>>> import numpy as np
>>> import numpy.linalg as la
>>> np.set_printoptions(precision=2, suppress=True, linewidth=160, legacy="1.25")
>>> rnd = lambda a: np.round(a, 2) + 0
>>> data = np.loadtxt("test0.csv", delimiter=",")
>>> data
array([[-1., -2.,  0.,  0.,  1., -3.,  0., -3.,  1.],
       [ 0.,  2.,  3.,  3., -1.,  0.,  1.,  0., -1.],
       [-2.,  3.,  2.,  3., -1., -1.,  2.,  2.,  0.],
       [-1., -2.,  0.,  0.,  1., -3.,  0., -3.,  1.],
       [ 3.,  0.,  0.,  0.,  0.,  2.,  2.,  3., -3.],
       [-2., -1.,  0., -1., -3.,  0.,  2., -2.,  2.],
       [-1.,  0.,  2., -3.,  2.,  3.,  0., -1.,  1.],
       [ 3.,  2., -2., -3., -3.,  2., -1., -2.,  1.],
       [-3.,  2., -2.,  2., -2.,  2., -3.,  3.,  2.],
       [ 2.,  3., -1., -1., -2.,  0.,  2., -2.,  0.]])
>>> # rows 0 and 3 are equal
>>> M2 = np.c_[data[:, :2] @ np.array([[0, -2], [1, 0]]), np.array([-2, -7, 0, -9, 4, 1, 4, 2, -5, -2])]
>>> M2
array([[-2.,  2., -2.],
       [ 2.,  0., -7.],
       [ 3.,  4.,  0.],
       [-2.,  2., -9.],
       [ 0., -6.,  4.],
       [-1.,  4.,  1.],
       [ 0.,  2.,  4.],
       [ 2., -6.,  2.],
       [ 2.,  6., -5.],
       [ 3., -4., -2.]])
>>> rnd(la.lstsq(data, M2[:, 0])[0])
array([0., 1., 0., 0., 0., 0., 0., 0., 0.])
>>> la.matrix_rank(M2)
3
>>> rnd(la.norm(M2 - data @ la.lstsq(data, M2)[0], axis=0))
array([0.  , 0.  , 4.95])
>>> vec = np.array([1, 8, 4, 5, 5, 0, 0, 5, 6])
>>> h = np.maximum(data @ vec, 0)
>>> data * (h > 1e-9)[:, None]
array([[-0., -0.,  0.,  0.,  0., -0.,  0., -0.,  0.],
       [ 0.,  2.,  3.,  3., -1.,  0.,  1.,  0., -1.],
       [-2.,  3.,  2.,  3., -1., -1.,  2.,  2.,  0.],
       [-0., -0.,  0.,  0.,  0., -0.,  0., -0.,  0.],
       [ 0.,  0.,  0.,  0.,  0.,  0.,  0.,  0., -0.],
       [-0., -0.,  0., -0., -0.,  0.,  0., -0.,  0.],
       [-1.,  0.,  2., -3.,  2.,  3.,  0., -1.,  1.],
       [ 0.,  0., -0., -0., -0.,  0., -0., -0.,  0.],
       [-3.,  2., -2.,  2., -2.,  2., -3.,  3.,  2.],
       [ 0.,  0., -0., -0., -0.,  0.,  0., -0.,  0.]])
>>> np.maximum(data @ (3 * vec), 0)
array([  0.,  96., 150.,   0.,   0.,   0.,   9.,   0.,  96.,   0.])
>>> rng = np.random.default_rng(45)
>>> labels = rng.permutation(9)
>>> M2 = data[:, labels] * rng.choice([-1, 1], 9)
>>> M2
array([[ 1., -3.,  0.,  0., -3., -1.,  1., -2.,  0.],
       [-1.,  0.,  3.,  1.,  0.,  1., -0.,  2.,  3.],
       [ 0., -1.,  2.,  2.,  2.,  1.,  2.,  3.,  3.],
       [ 1., -3.,  0.,  0., -3., -1.,  1., -2.,  0.],
       [-3.,  2.,  0.,  2.,  3., -0., -3.,  0.,  0.],
       [ 2.,  0.,  0.,  2., -2.,  3.,  2., -1., -1.],
       [ 1.,  3.,  2.,  0., -1., -2.,  1.,  0., -3.],
       [ 1.,  2., -2., -1., -2.,  3., -3.,  2., -3.],
       [ 2.,  2., -2., -3.,  3.,  2.,  3.,  2.,  2.],
       [ 0.,  0., -1.,  2., -2.,  2., -2.,  3., -1.]])
>>> Uu, _, Vh = la.svd(data.T @ M2)
>>> rnd(Uu @ Vh)
array([[ 0.,  0.,  0.,  0.,  0.,  0., -1.,  0.,  0.],
       [ 0.,  0.,  0.,  0.,  0.,  0.,  0.,  1.,  0.],
       [ 0.,  0.,  1.,  0.,  0.,  0.,  0.,  0.,  0.],
       [ 0.,  0.,  0.,  0.,  0.,  0.,  0.,  0.,  1.],
       [ 0.,  0.,  0.,  0.,  0., -1.,  0.,  0.,  0.],
       [ 0.,  1.,  0.,  0.,  0.,  0.,  0.,  0.,  0.],
       [ 0.,  0.,  0.,  1.,  0.,  0.,  0.,  0.,  0.],
       [ 0.,  0.,  0.,  0.,  1.,  0.,  0.,  0.,  0.],
       [ 1.,  0.,  0.,  0.,  0.,  0.,  0.,  0.,  0.]])
>>> P = data @ la.solve(data.T @ data, data.T)
>>> rnd(P @ data[:, 5])
array([-3.,  0., -1., -3.,  2.,  0.,  3.,  2.,  2.,  0.])
>>> rnd(P)
array([[0.5, 0. , 0. , 0.5, 0. , 0. , 0. , 0. , 0. , 0. ],
       [0. , 1. , 0. , 0. , 0. , 0. , 0. , 0. , 0. , 0. ],
       [0. , 0. , 1. , 0. , 0. , 0. , 0. , 0. , 0. , 0. ],
       [0.5, 0. , 0. , 0.5, 0. , 0. , 0. , 0. , 0. , 0. ],
       [0. , 0. , 0. , 0. , 1. , 0. , 0. , 0. , 0. , 0. ],
       [0. , 0. , 0. , 0. , 0. , 1. , 0. , 0. , 0. , 0. ],
       [0. , 0. , 0. , 0. , 0. , 0. , 1. , 0. , 0. , 0. ],
       [0. , 0. , 0. , 0. , 0. , 0. , 0. , 1. , 0. , 0. ],
       [0. , 0. , 0. , 0. , 0. , 0. , 0. , 0. , 1. , 0. ],
       [0. , 0. , 0. , 0. , 0. , 0. , 0. , 0. , 0. , 1. ]])
>>> rnd(np.diag(P))
array([0.5, 1. , 1. , 0.5, 1. , 1. , 1. , 1. , 1. , 1. ])
>>> vec = np.array([2, 1, 1, 3, 0, 5, 0, 2, 3])
>>> y = data @ vec
>>> rnd(la.pinv(data) @ data)
array([[1., 0., 0., 0., 0., 0., 0., 0., 0.],
       [0., 1., 0., 0., 0., 0., 0., 0., 0.],
       [0., 0., 1., 0., 0., 0., 0., 0., 0.],
       [0., 0., 0., 1., 0., 0., 0., 0., 0.],
       [0., 0., 0., 0., 1., 0., 0., 0., 0.],
       [0., 0., 0., 0., 0., 1., 0., 0., 0.],
       [0., 0., 0., 0., 0., 0., 1., 0., 0.],
       [0., 0., 0., 0., 0., 0., 0., 1., 0.],
       [0., 0., 0., 0., 0., 0., 0., 0., 1.]])
>>> rnd(la.lstsq(data, y)[0])
array([2., 1., 1., 3., 0., 5., 0., 2., 3.])
>>> rnd(la.solve(data.T @ data, data.T @ y))
array([2., 1., 1., 3., 0., 5., 0., 2., 3.])
>>> y = y + 0.3 * rng.normal(size=10)
>>> rnd(y)
array([-22.01,  10.82,   8.8 , -22.07,  12.7 ,  -6.44,   7.02,   6.23,  21.93,  -0.78])
>>> b, *_ = la.lstsq(data, y)
>>> [round(float(la.norm(la.solve(data.T @ data + lam * np.eye(9), data.T @ y))), 2) for lam in (0, 1, 10, 100)]
[6.52, 5.11, 4.33, 2.17]
>>> rnd(data.T @ (y - data @ b))
array([0., 0., 0., 0., 0., 0., 0., 0., 0.])
>>> X = np.load("block4.npy")
>>> X
array([[-1.3,  0.9, -1. , -1. , -1.1,  2.1, -0.3,  0. ,  1.1,  2. , -0.3,  1.4],
       [-0.2, -0.3, -0.5, -1.3, -0.2, -0.5,  0.4, -0.4, -1.2, -9. ,  0.3, -0.5],
       [-0.9,  0.2, -1.3, -0.5,  0.8,  0.5, -2.4,  1. ,  0.8,  0. ,  0. , -0.1],
       [ 0.3, -0.1, -0.9, -0.3,  2.7, -1.5, -1.2,  1. , -1. ,  7. , -2.2, -1.5],
       [ 0.7,  1. ,  0.5, -1. ,  0.4, -0.3, -1. ,  1.3,  0.4,  5. ,  0.9, -1. ],
       [ 0.5, -0.3,  1.6, -0.6,  1.9, -0.5,  0.1,  0.8,  1.5, 11. , -0.2,  0.2],
       [-1. ,  1.1, -0.1,  2.2,  0.4, -0.3,  0.6,  0.3, -1.6, 30. ,  0.7, -0.8],
       [ 2.1,  1.1, -0.1,  0.4, -0.4,  0.4, -2.6, -0.2,  1.3, -6. , -0.6,  0.1],
       [-1.8, -0.6, -1.8, -0.3, -1. ,  0.3,  1.3, -2.9, -0.7,  7. ,  0.2,  0.1],
       [ 0.1, -1.8,  0.8,  2.3,  0.6, -0.3, -1.2,  1.3, -1.3,  1. ,  0.6, -1.2],
       [ 1.4, -0.4, -0.6,  0.2, -1.2, -0.7,  0.1,  0.8, -0.7,  1. ,  0. , -0.7]])
>>> T = np.stack([X, -2 * X, X[::-1]])
>>> T.shape
(3, 11, 12)
>>> (T @ X.T).shape
(3, 11, 11)
>>> la.matrix_rank(T)
array([11, 11, 11])
>>> rnd(np.einsum("bij,cij->bc", T, T))
array([[ 1402.25, -2804.5 ,   317.34],
       [-2804.5 ,  5609.  ,  -634.68],
       [  317.34,  -634.68,  1402.25]])
